$ python -q
>>> import numpy as np
>>> from numpy import linalg as LA
>>> np.set_printoptions(precision=2, suppress=True, linewidth=140)
>>> A2 = np.array([[0, 1, 0, 2, 2, 2, 2, 1, 0, 0, 0],
...     [0, 2, 0, 0, 0, 1, 0, 2, 0, 2, 1],
...     [0, 2, 2, 1, 0, 0, 2, 0, 0, 2, 0],
...     [1, 0, 1, 0, 1, 1, 1, 1, 2, 0, 0],
...     [1, 1, 0, 2, 1, 2, 0, 1, 2, 0, 0],
...     [0, 2, 1, 1, 2, 0, 2, 2, 2, 0, 1],
...     [2, 0, 0, 1, 2, 2, 0, 0, 2, 0, 1],
...     [2, 2, 2, 2, 0, 2, 1, 0, 1, 2, 1],
...     [1, 1, 1, 1, 0, 0, 0, 0, 0, 1, 1],
...     [0, 0, 2, 0, 2, 0, 1, 1, 1, 2, 1],
...     [1, 1, 1, 2, 0, 1, 0, 1, 2, 0, 1]])
>>> K = np.triu(A2)
>>> K
array([[0, 1, 0, 2, 2, 2, 2, 1, 0, 0, 0],
       [0, 2, 0, 0, 0, 1, 0, 2, 0, 2, 1],
       [0, 0, 2, 1, 0, 0, 2, 0, 0, 2, 0],
       [0, 0, 0, 0, 1, 1, 1, 1, 2, 0, 0],
       [0, 0, 0, 0, 1, 2, 0, 1, 2, 0, 0],
       [0, 0, 0, 0, 0, 0, 2, 2, 2, 0, 1],
       [0, 0, 0, 0, 0, 0, 0, 0, 2, 0, 1],
       [0, 0, 0, 0, 0, 0, 0, 0, 1, 2, 1],
       [0, 0, 0, 0, 0, 0, 0, 0, 0, 1, 1],
       [0, 0, 0, 0, 0, 0, 0, 0, 0, 2, 1],
       [0, 0, 0, 0, 0, 0, 0, 0, 0, 0, 1]])
>>> # triangular, det is the product of the diagonal
>>> A2 = K / LA.norm(K, axis=1, keepdims=True)
>>> gram = A2 @ A2.T
>>> round(np.degrees(np.arccos(np.clip(gram[3, 0], -1, 1))), 2)
np.float64(54.31)
>>> np.argwhere(np.triu(np.abs(gram) > 0.95, 1))
array([], shape=(0, 2), dtype=int64)
>>> (np.abs(gram) > 0.9).astype(int)
array([[1, 0, 0, 0, 0, 0, 0, 0, 0, 0, 0],
       [0, 1, 0, 0, 0, 0, 0, 0, 0, 0, 0],
       [0, 0, 1, 0, 0, 0, 0, 0, 0, 0, 0],
       [0, 0, 0, 1, 0, 0, 0, 0, 0, 0, 0],
       [0, 0, 0, 0, 1, 0, 0, 0, 0, 0, 0],
       [0, 0, 0, 0, 0, 1, 0, 0, 0, 0, 0],
       [0, 0, 0, 0, 0, 0, 1, 0, 0, 0, 0],
       [0, 0, 0, 0, 0, 0, 0, 1, 0, 1, 0],
       [0, 0, 0, 0, 0, 0, 0, 0, 1, 1, 0],
       [0, 0, 0, 0, 0, 0, 0, 1, 1, 1, 0],
       [0, 0, 0, 0, 0, 0, 0, 0, 0, 0, 1]])
>>> LA.norm(A2, axis=1)
array([1., 1., 1., 1., 1., 1., 1., 1., 1., 1., 1.])
